$ python3 -q
>>> import numpy as np
>>> import numpy.linalg as la
>>> np.set_printoptions(suppress=True, linewidth=120)
>>> Y = np.array([[2, 0], [0, 2]])
>>> cent = np.array([[0]])
>>> data = np.block([[Y, np.zeros((2, 1))], [np.zeros((1, 2)), cent]])
>>> data
array([[2., 0., 0.],
       [0., 2., 0.],
       [0., 0., 0.]])
>>> Uu, sv, VT = la.svd(data)
>>> vecs = VT[:(sv > 1e-8).sum()]
>>> rng = np.random.default_rng(65041)
>>> vec = data[0] + 4 * data[2] + rng.integers(2) * np.eye(3)[2]
>>> vec
array([2., 0., 1.])
>>> la.matrix_rank(np.vstack([data, vec]))
np.int64(3)
>>> np.allclose(vecs.T @ vecs @ vec, vec)
False
>>> data[:, 2] @ data[:, 1]
np.float64(0.0)
>>> np.round(la.pinv(data), 3)
array([[0.5, 0. , 0. ],
       [0. , 0.5, 0. ],
       [0. , 0. , 0. ]])
>>> print(data.T @ data)
[[4. 0. 0.]
 [0. 4. 0.]
 [0. 0. 0.]]
>>> np.abs(np.diag(la.qr(data)[1])) > 1e-9
array([ True,  True, False])
>>> round(np.trace(la.pinv(data) @ data), 3)
np.float64(2.0)
>>> np.unique(data.round(6), axis=0).shape
(3, 3)
>>> np.round(data @ la.pinv(data) @ data, 3)
array([[2., 0., 0.],
       [0., 2., 0.],
       [0., 0., 0.]])
>>> np.allclose(data[:-1].T @ la.lstsq(data[:-1].T, data[-1])[0], data[-1])
True
>>> print(la.cond(data) > 100)
True
>>> np.argsort(-la.norm(data, axis=0).round(6), kind="stable")[:3]
array([0, 1, 2])
>>> [round(float(x), 3) for x in la.svd(data, compute_uv=False)[:3]]
[2.0, 2.0, 0.0]
>>> print(la.matrix_rank(data - data[0, 0] * np.eye(3)))
1
>>> print(np.prod(np.diag(data)), round(la.det(data), 3))
0.0 0.0
>>> print([int(la.matrix_rank(la.matrix_power(data, p))) for p in range(1, 4)])
[2, 2, 2]
>>> np.round(la.matrix_power(data - np.diag(np.diag(data)), 3), 3)
array([[0., 0., 0.],
       [0., 0., 0.],
       [0., 0., 0.]])
>>> E = np.array([[0, 0, 2], [2, 0, 0], [0, 2, 0]])
>>> hat = np.triu(np.array([[-2, -2, -3], [-2, -3, -3], [-3, 1, -3]]), 1) + np.eye(3)
>>> Y = hat @ E @ la.inv(hat)
>>> print(np.trace(Y), np.trace(E))
0.0 0
>>> round(float(la.det(Y)), 3)
8.0
>>> np.round(np.poly(Y), 3) + 0
array([ 1.,  0.,  0., -8.])
>>> Y
array([[ -4., -14., -52.],
       [  2.,  -2.,   0.],
       [  0.,   2.,   6.]])
>>> la.matrix_rank(Y)
np.int64(3)
>>> np.round(la.norm(E, axis=0), 3)
array([2., 2., 2.])
>>> la.norm(E, axis=1).argmax()
np.int64(0)
>>> round(float(la.norm(E[1], 1)), 3), round(la.norm(E[1], np.inf), 3)
(2.0, np.float64(2.0))
>>> np.round(la.norm(E, axis=1), 3)
array([2., 2., 2.])
>>> np.round(la.norm(E[1] - E[2]), 3)
np.float64(2.828)
>>> round(la.norm(E) ** 2 / la.norm(E, 2) ** 2, 3)
np.float64(3.0)
>>> E[1] @ E[2]
np.int64(0)
>>> E @ np.ones(3)
array([2., 2., 2.])
>>> (E @ E)[0]
array([0, 4, 0])
>>> np.sort(np.abs(np.fft.fft(E[0]))), np.round(np.sort(la.svd(E, compute_uv=False)), 3)
(array([2., 2., 2.]), array([2., 2., 2.]))
>>> r0 = np.array([1, 1, 1])
>>> r1 = np.array([4, -3, 3])
>>> M = r0[:, None] + r1[None, :]
>>> M
array([[ 5, -2,  4],
       [ 5, -2,  4],
       [ 5, -2,  4]])
>>> np.argsort(-la.norm(M, axis=0).round(6), kind="stable")[:3]
array([0, 2, 1])
>>> [round(float(x), 3) for x in la.svd(M, compute_uv=False)[:3]]
[11.619, 0.0, 0.0]
>>> Uu, sv, VT = la.svd(M)
>>> vecs = VT[:(sv > 1e-8).sum()]
>>> vec = M[0] + -2 * M[1] + rng.integers(2) * np.eye(3)[2]
>>> vec
array([-5.,  2., -4.])
>>> la.matrix_rank(np.vstack([M, vec]))
np.int64(1)
>>> np.round(np.diag(vecs.T @ vecs), 3)
array([0.556, 0.089, 0.356])
>>> K = np.load("arr.npy")
>>> K
array([[-0.66, -0.63,  0.51, -0.39],
       [ 1.76,  1.68, -1.36,  1.04],
       [ 4.18,  3.99, -3.23,  2.47],
       [ 0.44,  0.42, -0.34,  0.26]])
>>> labels = rng.permutation(4)
>>> labels
array([3, 1, 0, 2])
>>> Y = K[labels][:, labels]
>>> np.allclose(Y, K)
False
>>> round(float(np.trace(Y)), 3)
-1.95
>>> np.diag(Y)
array([ 0.26,  1.68, -0.66, -3.23])
>>> print(round(la.norm(K, 2) / la.norm(K), 3))
1.0
>>> np.argsort(-la.norm(K, axis=0).round(6), kind="stable")[:3]
array([0, 1, 2])
>>> la.matrix_rank(K, rtol=0.1)
np.int64(1)
>>> [round(float(x), 3) for x in la.svd(K, compute_uv=False)[:3]]
[7.783, 0.0, 0.0]
>>> Uu, sv, VT = la.svd(K)
>>> vecs = VT[:(sv > 1e-8).sum()]
>>> vec = K[2] + 4 * K[3] + rng.integers(2) * np.eye(4)[3]
>>> vec.round(3)
array([ 5.94,  5.67, -4.59,  4.51])
>>> print(la.matrix_rank(np.vstack([K, vec])))
2
>>> np.allclose(vecs.T @ vecs @ vec, vec)
False
>>> np.round(vecs.T @ vecs, 3)
array([[ 0.35 ,  0.334, -0.27 ,  0.207],
       [ 0.334,  0.319, -0.258,  0.197],
       [-0.27 , -0.258,  0.209, -0.16 ],
       [ 0.207,  0.197, -0.16 ,  0.122]])
>>> np.round(np.diag(vecs.T @ vecs), 3)
array([0.35 , 0.319, 0.209, 0.122])
>>> m1 = np.loadtxt("dump.csv", delimiter=",")
>>> m1
array([[ -1.,   6.,   1.,  -4.],
       [ -6.,  16.,  -2.,  -6.],
       [ -6.,  16.,   0.,  -8.],
       [ -6.,  16.,   2., -10.]])
>>> vec = np.array([4, 8, 0, 9])
>>> a = np.maximum(m1 @ vec, 0)
>>> np.maximum(m1 @ (3 * vec), 0)
array([ 24., 150.,  96.,  42.])
>>> m1 * (a > 1e-9)[:, None]
array([[ -1.,   6.,   1.,  -4.],
       [ -6.,  16.,  -2.,  -6.],
       [ -6.,  16.,   0.,  -8.],
       [ -6.,  16.,   2., -10.]])
>>> m1.T @ a
array([-584., 1584.,  -64., -728.])
>>> print(np.maximum(m1 @ vec, 0) - np.maximum(-m1 @ vec, 0))
[ 8. 50. 32. 14.]
>>> mat = np.load("out12.npy")
>>> print(mat)
[[ 0 13  5]
 [ 0 21  5]
 [ 0 23  5]
 [ 0 23  5]
 [ 3  5  5]
 [ 3  5  5]
 [ 0 21  5]
 [ 0 11  5]
 [ 1  9  5]
 [ 1  9  5]
 [ 0 13  5]
 [ 3  5  5]
 [ 2  7  5]
 [ 0 15  5]
 [ 2  7  5]
 [ 0 23  5]
 [ 0 21  5]
 [ 0 11  5]
 [ 0 23  5]
 [ 2  7  5]
 [ 0 23  5]
 [ 0 13  5]
 [ 0 17  5]
 [ 3  5  5]]
>>> # column 1 dominates
>>> r = la.matrix_rank(data)
>>> r
np.int64(2)
>>> N = la.svd(data)[2][r:].T
>>> N.shape
(3, 1)
>>> [int(la.matrix_rank(data[:i])) for i in range(1, len(data) + 1)]
[1, 2, 2]
>>> print([int(la.matrix_rank(data[:, :j + 1])) for j in range(3)])
[1, 2, 2]
>>> vec = np.array([0, 0, 1])
>>> mat @ vec
array([5, 5, 5, 5, 5, 5, 5, 5, 5, 5, 5, 5, 5, 5, 5, 5, 5, 5, 5, 5, 5, 5, 5, 5])
>>> mat @ np.eye(3)[0]
array([0., 0., 0., 0., 3., 3., 0., 0., 1., 1., 0., 3., 2., 0., 2., 0., 0., 0., 0., 2., 0., 0., 0., 3.])
>>> (mat * vec).sum(axis=1)
array([5, 5, 5, 5, 5, 5, 5, 5, 5, 5, 5, 5, 5, 5, 5, 5, 5, 5, 5, 5, 5, 5, 5, 5])
>>> np.sign((mat @ vec).round(6))
array([1, 1, 1, 1, 1, 1, 1, 1, 1, 1, 1, 1, 1, 1, 1, 1, 1, 1, 1, 1, 1, 1, 1, 1])
>>> mat @ (2 * vec)
array([10, 10, 10, 10, 10, 10, 10, 10, 10, 10, 10, 10, 10, 10, 10, 10, 10, 10, 10, 10, 10, 10, 10, 10])
>>> np.einsum("ij,j->i", mat, vec)
array([5, 5, 5, 5, 5, 5, 5, 5, 5, 5, 5, 5, 5, 5, 5, 5, 5, 5, 5, 5, 5, 5, 5, 5])
>>> J = np.load("mat.npy")
>>> J
array([[1, 0, 2, 3],
       [0, 2, 0, 0],
       [2, 0, 0, 3],
       [2, 0, 2, 2]])
>>> # 2 groups of indices that never mix
>>> np.round(la.eigvals(J), 3)
array([ 5.742, -1.   , -1.742,  2.   ])
>>> print(np.kron(np.eye(2, dtype=int), J))
[[1 0 2 3 0 0 0 0]
 [0 2 0 0 0 0 0 0]
 [2 0 0 3 0 0 0 0]
 [2 0 2 2 0 0 0 0]
 [0 0 0 0 1 0 2 3]
 [0 0 0 0 0 2 0 0]
 [0 0 0 0 2 0 0 3]
 [0 0 0 0 2 0 2 2]]
>>> np.round(np.poly(J), 3)
array([ 1., -5., -8., 18., 20.])
>>> np.einsum("ii->", J)
np.int64(5)
>>> np.einsum("ij,ji->", J, J)
np.int64(41)
>>> A = -3 * np.eye(4) + np.eye(4, k=1)
>>> A
array([[-3.,  1.,  0.,  0.],
       [ 0., -3.,  1.,  0.],
       [ 0.,  0., -3.,  1.],
       [ 0.,  0.,  0., -3.]])
>>> round(float(la.det(A[::-1])), 3)
81.0
>>> np.einsum("ii->", A)
np.float64(-12.0)
>>> np.round(la.det(2 * A), 3), round(la.det(A), 3)
(np.float64(1296.0), np.float64(81.0))
>>> Y = la.inv(A)
>>> np.round(la.det(A) * la.det(Y), 3)
np.float64(1.0)
>>> print(Y.round(3))
[[-0.333 -0.111 -0.037 -0.012]
 [-0.    -0.333 -0.111 -0.037]
 [-0.    -0.    -0.333 -0.111]
 [-0.    -0.    -0.    -0.333]]
>>> round(float(la.cond(A)), 3)
1.721
>>> np.round(la.slogdet(A)[0], 3)
np.float64(1.0)
